% python3 -q
>>> import numpy as np
>>> np.set_printoptions(precision=2, suppress=True, linewidth=120, sign=" ")
>>> def tidy(a):
...     return np.round(a, 2) + 0
... 
>>> r0 = np.array([3, 2, -3, -3, -1, -3, -2, 3, -3, -1, 3, 3, 0]) + 0.5
>>> E = np.outer(r0, r0) / (r0 @ r0)
>>> tidy(E)
array([[ 0.15,  0.11, -0.11, -0.11, -0.02, -0.11, -0.06,  0.15, -0.11, -0.02,  0.15,  0.15,  0.02],
       [ 0.11,  0.08, -0.08, -0.08, -0.02, -0.08, -0.05,  0.11, -0.08, -0.02,  0.11,  0.11,  0.02],
       [-0.11, -0.08,  0.08,  0.08,  0.02,  0.08,  0.05, -0.11,  0.08,  0.02, -0.11, -0.11, -0.02],
       [-0.11, -0.08,  0.08,  0.08,  0.02,  0.08,  0.05, -0.11,  0.08,  0.02, -0.11, -0.11, -0.02],
       [-0.02, -0.02,  0.02,  0.02,  0.  ,  0.02,  0.01, -0.02,  0.02,  0.  , -0.02, -0.02,  0.  ],
       [-0.11, -0.08,  0.08,  0.08,  0.02,  0.08,  0.05, -0.11,  0.08,  0.02, -0.11, -0.11, -0.02],
       [-0.06, -0.05,  0.05,  0.05,  0.01,  0.05,  0.03, -0.06,  0.05,  0.01, -0.06, -0.06, -0.01],
       [ 0.15,  0.11, -0.11, -0.11, -0.02, -0.11, -0.06,  0.15, -0.11, -0.02,  0.15,  0.15,  0.02],
       [-0.11, -0.08,  0.08,  0.08,  0.02,  0.08,  0.05, -0.11,  0.08,  0.02, -0.11, -0.11, -0.02],
       [-0.02, -0.02,  0.02,  0.02,  0.  ,  0.02,  0.01, -0.02,  0.02,  0.  , -0.02, -0.02,  0.  ],
       [ 0.15,  0.11, -0.11, -0.11, -0.02, -0.11, -0.06,  0.15, -0.11, -0.02,  0.15,  0.15,  0.02],
       [ 0.15,  0.11, -0.11, -0.11, -0.02, -0.11, -0.06,  0.15, -0.11, -0.02,  0.15,  0.15,  0.02],
       [ 0.02,  0.02, -0.02, -0.02,  0.  , -0.02, -0.01,  0.02, -0.02,  0.  ,  0.02,  0.02,  0.  ]])
>>> # symmetric, so the eigenvalues are real
>>> M2 = E / np.linalg.norm(E, axis=1, keepdims=True)
>>> C2 = M2 @ M2.T
>>> tidy(np.linalg.norm(M2, axis=1))
array([ 1.,  1.,  1.,  1.,  1.,  1.,  1.,  1.,  1.,  1.,  1.,  1.,  1.])
>>> np.degrees(np.arccos(np.clip(C2[2, 5], -1, 1)))
np.float64(0.0)
>>> tidy(np.linalg.norm(E, 2) / np.linalg.norm(E))
np.float64(1.0)
>>> np.linalg.matrix_rank(E, rtol=0.1)
np.int64(1)
>>> np.argsort(-np.linalg.norm(E, axis=0).round(6), kind="stable")[:3]
array([  0,   7,  10])
>>> M = np.array([[-2, 1, -3, 3, -3, -3, -3, -3, 0, 1, -2, -2, 2, -1, -2],
...     [-3, -2, -2, 3, 3, 0, -2, 3, 2, 0, -3, -2, -3, -2, 3],
...     [1, -3, 2, 2, 3, 2, -3, 2, -2, 3, 0, 0, -3, 3, 3],
...     [3, 1, 2, 3, -1, 0, 1, 3, 3, 1, 0, 3, 3, 1, 3],
...     [-2, -2, 2, -2, 0, 0, 1, -3, 1, 3, -2, 1, 0, 0, 2],
...     [2, -2, 3, 3, -2, 1, 0, 3, 0, 2, -1, -1, -2, 3, -3],
...     [-3, 0, 1, 0, -3, -1, -1, 1, -3, -1, 2, -2, 2, -3, 2],
...     [3, -3, 1, 1, 3, 1, 0, 2, -3, -1, -2, 2, 3, 3, -3],
...     [-3, 0, -2, 3, -2, 1, 0, 0, 0, 0, 3, 1, 0, 2, -1]])
>>> M[-1] = M[0] + 3 * M[1]
>>> M
array([[ -2,   1,  -3,   3,  -3,  -3,  -3,  -3,   0,   1,  -2,  -2,   2,  -1,  -2],
       [ -3,  -2,  -2,   3,   3,   0,  -2,   3,   2,   0,  -3,  -2,  -3,  -2,   3],
       [  1,  -3,   2,   2,   3,   2,  -3,   2,  -2,   3,   0,   0,  -3,   3,   3],
       [  3,   1,   2,   3,  -1,   0,   1,   3,   3,   1,   0,   3,   3,   1,   3],
       [ -2,  -2,   2,  -2,   0,   0,   1,  -3,   1,   3,  -2,   1,   0,   0,   2],
       [  2,  -2,   3,   3,  -2,   1,   0,   3,   0,   2,  -1,  -1,  -2,   3,  -3],
       [ -3,   0,   1,   0,  -3,  -1,  -1,   1,  -3,  -1,   2,  -2,   2,  -3,   2],
       [  3,  -3,   1,   1,   3,   1,   0,   2,  -3,  -1,  -2,   2,   3,   3,  -3],
       [-11,  -5,  -9,  12,   6,  -3,  -9,   6,   6,   1, -11,  -8,  -7,  -7,   7]])
>>> # looks like rank 8
>>> C2 = M.T @ M
>>> np.diag(C2)
array([ 170,   57,  117,  189,   86,   25,  106,   90,   72,   27,  147,   91,   97,   91,  106])
>>> tidy(np.linalg.eigvalsh(C2)[::-1])
array([ 1004.77,   170.71,    76.95,    64.88,    51.1 ,    47.87,    35.58,    19.14,     0.  ,     0.  ,     0.  ,
           0.  ,     0.  ,     0.  ,     0.  ])
>>> (M @ M.T).shape
(9, 9)
>>> left, sig, vt = np.linalg.svd(M)
>>> tidy(sig)
array([ 31.7 ,  13.07,   8.77,   8.05,   7.15,   6.92,   5.97,   4.38,   0.  ])
>>> M2 = left[:, :8] @ np.diag(sig[:8]) @ vt[:8]
>>> np.linalg.matrix_rank(M2)
np.int64(8)
>>> tidy(np.linalg.norm(M - M2, 2)), tidy(sig[8])
(np.float64(0.0), np.float64(0.0))
>>> tidy(np.linalg.norm(M - M2) / np.linalg.norm(M))
np.float64(0.0)
>>> tidy(M2)
array([[ -2.,   1.,  -3.,   3.,  -3.,  -3.,  -3.,  -3.,   0.,   1.,  -2.,  -2.,   2.,  -1.,  -2.],
       [ -3.,  -2.,  -2.,   3.,   3.,   0.,  -2.,   3.,   2.,   0.,  -3.,  -2.,  -3.,  -2.,   3.],
       [  1.,  -3.,   2.,   2.,   3.,   2.,  -3.,   2.,  -2.,   3.,   0.,   0.,  -3.,   3.,   3.],
       [  3.,   1.,   2.,   3.,  -1.,   0.,   1.,   3.,   3.,   1.,   0.,   3.,   3.,   1.,   3.],
       [ -2.,  -2.,   2.,  -2.,   0.,   0.,   1.,  -3.,   1.,   3.,  -2.,   1.,   0.,   0.,   2.],
       [  2.,  -2.,   3.,   3.,  -2.,   1.,   0.,   3.,   0.,   2.,  -1.,  -1.,  -2.,   3.,  -3.],
       [ -3.,   0.,   1.,   0.,  -3.,  -1.,  -1.,   1.,  -3.,  -1.,   2.,  -2.,   2.,  -3.,   2.],
       [  3.,  -3.,   1.,   1.,   3.,   1.,   0.,   2.,  -3.,  -1.,  -2.,   2.,   3.,   3.,  -3.],
       [-11.,  -5.,  -9.,  12.,   6.,  -3.,  -9.,   6.,   6.,   1., -11.,  -8.,  -7.,  -7.,   7.]])
>>> rk = np.linalg.matrix_rank(M)
>>> rk
np.int64(8)
>>> ns = np.linalg.svd(M)[2][rk:].T
>>> np.linalg.matrix_rank(M.T @ M), np.linalg.matrix_rank(M @ M.T)
(np.int64(8), np.int64(8))
>>> [int(np.linalg.matrix_rank(M[:, :j + 1])) for j in range(15)]
[1, 2, 3, 4, 5, 6, 7, 8, 8, 8, 8, 8, 8, 8, 8]
>>> [int(np.linalg.matrix_rank(np.delete(M, i, axis=0))) for i in range(9)]
[8, 8, 7, 7, 7, 7, 7, 7, 8]
>>> np.linalg.lstsq(M[:-1].T, M[-1])[2]
np.int32(8)
>>> np.unique(M.round(6), axis=0).shape
(9, 15)
>>> np.allclose(M[:-1].T @ np.linalg.lstsq(M[:-1].T, M[-1])[0], M[-1])
True
>>> m1 = np.loadtxt("case1.csv", delimiter=",")
>>> tidy(m1)
array([[ 1.93, -0.15,  0.07,  0.19,  0.51, -0.3 ,  0.07,  0.22, -0.01, -0.03, -0.24,  0.17, -0.25, -0.15],
       [-0.15,  1.74,  0.07,  0.23,  0.06,  0.37,  0.09,  0.01,  0.04, -0.41,  0.01,  0.55, -0.12, -0.03],
       [ 0.07,  0.07,  2.  ,  0.43,  0.24, -0.18, -0.11, -0.04,  0.24, -0.4 ,  0.14, -0.15, -0.3 , -0.08],
       [ 0.19,  0.23,  0.43,  1.46, -0.33,  0.01,  0.53, -0.39, -0.12,  0.13, -0.21,  0.25, -0.37,  0.01],
       [ 0.51,  0.06,  0.24, -0.33,  2.42,  0.08,  0.23, -0.07,  0.18,  0.01,  0.48,  0.13,  0.34, -0.01],
       [-0.3 ,  0.37, -0.18,  0.01,  0.08,  1.61, -0.64,  0.06,  0.  , -0.44,  0.46,  0.17, -0.38,  0.15],
       [ 0.07,  0.09, -0.11,  0.53,  0.23, -0.64,  1.95,  0.16, -0.11, -0.08, -0.04,  0.09, -0.21, -0.06],
       [ 0.22,  0.01, -0.04, -0.39, -0.07,  0.06,  0.16,  1.97, -0.03, -0.45, -0.55,  0.13,  0.45,  0.45],
       [-0.01,  0.04,  0.24, -0.12,  0.18,  0.  , -0.11, -0.03,  2.54, -0.04, -0.29, -0.44, -0.2 ,  0.2 ],
       [-0.03, -0.41, -0.4 ,  0.13,  0.01, -0.44, -0.08, -0.45, -0.04,  1.52,  0.2 , -0.31, -0.14, -0.4 ],
       [-0.24,  0.01,  0.14, -0.21,  0.48,  0.46, -0.04, -0.55, -0.29,  0.2 ,  1.8 , -0.03,  0.03,  0.14],
       [ 0.17,  0.55, -0.15,  0.25,  0.13,  0.17,  0.09,  0.13, -0.44, -0.31, -0.03,  1.67, -0.05, -0.2 ],
       [-0.25, -0.12, -0.3 , -0.37,  0.34, -0.38, -0.21,  0.45, -0.2 , -0.14,  0.03, -0.05,  1.86, -0.39],
       [-0.15, -0.03, -0.08,  0.01, -0.01,  0.15, -0.06,  0.45,  0.2 , -0.4 ,  0.14, -0.2 , -0.39,  1.53]])
>>> # equal to its transpose
>>> np.unique(m1.round(6), axis=0).shape
(14, 14)
>>> tidy(np.trace(np.linalg.pinv(m1) @ m1))
np.float64(13.0)
>>> np.abs(np.diag(np.linalg.qr(m1)[1])) > 1e-9
array([ True,  True,  True,  True,  True,  True,  True,  True,  True,  True,  True,  True,  True, False])
